>>> import numpy as np
>>> import numpy.linalg as la
>>> np.set_printoptions(precision=3, suppress=True, linewidth=100)
>>> rnd = lambda a: np.round(a, 3) + 0
>>> X = np.loadtxt("test5.csv", delimiter=",")
>>> print(X)
[[ 1. -1. -1.  1.  1.  0. -2.]
 [-1.  0.  2.  0. -2. -2.  2.]
 [-1.  0.  2.  0. -2. -2.  2.]
 [-1.  2.  2.  2. -1.  1.  1.]]
>>> np.abs(np.diag(la.qr(X)[1])) > 1e-9
array([ True,  True,  True, False])
>>> rnd(np.trace(la.pinv(X) @ X))
np.float64(3.0)
>>> np.allclose(X[:-1].T @ la.lstsq(X[:-1].T, X[-1])[0], X[-1])
False
>>> np.unique(X.round(6), axis=0).shape
(3, 7)
>>> rk = la.matrix_rank(X)
>>> rk
np.int64(3)
>>> N = la.svd(X)[2][rk:].T
>>> [int(la.matrix_rank(X[:i])) for i in range(1, len(X) + 1)]
[1, 2, 2, 3]
>>> la.matrix_rank(X.T @ X), la.matrix_rank(X @ X.T)
(np.int64(3), np.int64(3))
>>> rnd(la.norm(X, axis=0))
array([2.   , 2.236, 3.606, 2.236, 3.162, 3.   , 3.606])
>>> la.norm(X, axis=1).argmax()
np.int64(1)
>>> rnd(la.norm(X, 2))
np.float64(6.635)
>>> [round(float(x), 3) for x in la.svd(X, compute_uv=False)[:3]]
[6.635, 3.411, 1.827]
>>> rnd(la.norm(X, 2) / la.norm(X))
np.float64(0.864)
>>> print(np.argsort(-la.norm(X, axis=0).round(6), kind="stable")[:3])
[2 6 4]
>>> U, sv, vt = la.svd(X)
>>> vecs = vt[:(sv > 1e-8).sum()]
>>> rng = np.random.default_rng(673917)
>>> x = X[2] + 4 * X[1] + rng.integers(2) * np.eye(7)[2]
>>> x
array([ -5.,   0.,  10.,   0., -10., -10.,  10.])
>>> np.allclose(vecs.T @ vecs @ x, x)
True
>>> A = np.load("dump.npy")
>>> A
array([[ 5,  5,  5,  5],
       [ 5, 10, 10, 10],
       [ 5, 10, 15, 15],
       [ 5, 10, 15, 20]])
>>> O, vecs = la.qr(A[:, :2])[0], la.qr(A[:, 2:])[0]
>>> sv = la.svd(O.T @ vecs, compute_uv=False)
>>> rnd(la.norm(O @ O.T - vecs @ vecs.T, 2))
np.float64(0.988)
>>> rnd(np.degrees(np.arccos(sv.clip(0, 1))))
array([ 8.988, 81.012])
>>> U, sv, vt = la.svd(X)
>>> np.argmax(sv[:-1] / (sv[1:] + 1e-6)) + 1
np.int64(3)
>>> M2 = U[:, :3] @ np.diag(sv[:3]) @ vt[:3]
>>> print(rnd(la.norm(X - M2) / la.norm(X)))
0.0
>>> rnd(np.abs(X - M2).max())
np.float64(0.0)
>>> print(rnd(la.norm(X - M2, 2)), rnd(sv[3]))
0.0 0.0
>>> la.matrix_rank(M2)
np.int64(3)
>>> print(rnd(M2))
[[ 1. -1. -1.  1.  1.  0. -2.]
 [-1.  0.  2.  0. -2. -2.  2.]
 [-1.  0.  2.  0. -2. -2.  2.]
 [-1.  2.  2.  2. -1.  1.  1.]]
>>> la.matrix_rank(X, rtol=0.05)
np.int64(3)
>>> evals, vecs = la.eigh(A)
>>> np.abs(vecs[:, -1]).round(6).argmax()
np.int64(3)
>>> print(rnd(vecs.T @ A @ vecs))
[[ 1.416  0.     0.     0.   ]
 [ 0.     2.13   0.     0.   ]
 [ 0.     0.     5.     0.   ]
 [ 0.     0.     0.    41.454]]
>>> rnd(vecs.T @ vecs)
array([[1., 0., 0., 0.],
       [0., 1., 0., 0.],
       [0., 0., 1., 0.],
       [0., 0., 0., 1.]])
>>> rnd(evals)
array([ 1.416,  2.13 ,  5.   , 41.454])
>>> print(np.unique(evals.round(6) + 0, return_counts=True)[1])
[1 1 1 1]
>>> print(rnd(vecs @ np.diag(evals) @ vecs.T))
[[ 5.  5.  5.  5.]
 [ 5. 10. 10. 10.]
 [ 5. 10. 15. 15.]
 [ 5. 10. 15. 20.]]
